% python3 -q
>>> import numpy as np
>>> np.set_printoptions(precision=2, suppress=True, linewidth=160)
>>> rd = lambda a: np.round(a, 2) + 0
>>> E = np.vander(np.arange(6) - 2, 4, increasing=True)
>>> E
array([[ 1, -2,  4, -8],
       [ 1, -1,  1, -1],
       [ 1,  0,  0,  0],
       [ 1,  1,  1,  1],
       [ 1,  2,  4,  8],
       [ 1,  3,  9, 27]])
>>> other = np.c_[E[:, :2] @ np.array([[-3, 2], [-2, -3]]), np.array([1, 0, 0, 4, 2, 4])]
>>> other
array([[ 1,  8,  1],
       [-1,  5,  0],
       [-3,  2,  0],
       [-5, -1,  4],
       [-7, -4,  2],
       [-9, -7,  4]])
>>> rd(np.linalg.norm(other - E @ np.linalg.lstsq(E, other)[0], axis=0))
array([0.  , 0.  , 2.46])
>>> np.linalg.matrix_rank(np.c_[E, other])
np.int64(5)
>>> rd(np.linalg.lstsq(E, other[:, 0])[0])
array([-3., -2.,  0.,  0.])
>>> print(rd(np.linalg.norm(np.linalg.qr(E)[0].T @ other, axis=0) ** 2 / ((other ** 2).sum(axis=0) + 1e-12)))
[1.   1.   0.84]
>>> hat = E @ np.linalg.solve(E.T @ E, E.T)
>>> print(rd(hat @ E[:, 0]))
[1. 1. 1. 1. 1. 1.]
>>> rd(np.diag(hat))
array([0.96, 0.58, 0.46, 0.46, 0.58, 0.96])
>>> print(np.allclose(hat @ hat, hat))
True
>>> np.trace(hat)
np.float64(4.0)
>>> rd(np.linalg.eigvalsh(hat))
array([0., 0., 1., 1., 1., 1.])
>>> other = E / np.sqrt((E ** 2).mean(axis=1, keepdims=True))
>>> E - E.mean(axis=1, keepdims=True)
array([[ 2.25, -0.75,  5.25, -6.75],
       [ 1.  , -1.  ,  1.  , -1.  ],
       [ 0.75, -0.25, -0.25, -0.25],
       [ 0.  ,  0.  ,  0.  ,  0.  ],
       [-2.75, -1.75,  0.25,  4.25],
       [-9.  , -7.  , -1.  , 17.  ]])
>>> rd(np.linalg.norm(E[3], 1)), rd(np.linalg.norm(E[3], np.inf))
(np.float64(4.0), np.float64(1.0))
>>> print(rd(np.linalg.norm(E, 1)), rd(np.linalg.norm(E, np.inf)))
45.0 40.0
>>> rd(np.linalg.norm(E, axis=0))
array([ 2.45,  4.36, 10.72, 29.31])
>>> rd(np.linalg.norm(E, axis=1))
array([ 9.22,  2.  ,  1.  ,  2.  ,  9.22, 28.64])
>>> print(E.sum(axis=1))
[-5  0  1  4 15 40]
>>> rd(np.linalg.svd(E, compute_uv=False))
array([30.78,  6.82,  1.84,  1.3 ])
>>> np.abs(E).max()
np.int64(27)
>>> E - E[0]
array([[ 0,  0,  0,  0],
       [ 0,  1, -3,  7],
       [ 0,  2, -4,  8],
       [ 0,  3, -3,  9],
       [ 0,  4,  0, 16],
       [ 0,  5,  5, 35]])
>>> rd(E.mean(axis=0))
array([1.  , 0.5 , 3.17, 4.5 ])
>>> rd(np.linalg.norm(E))
np.float64(31.61)
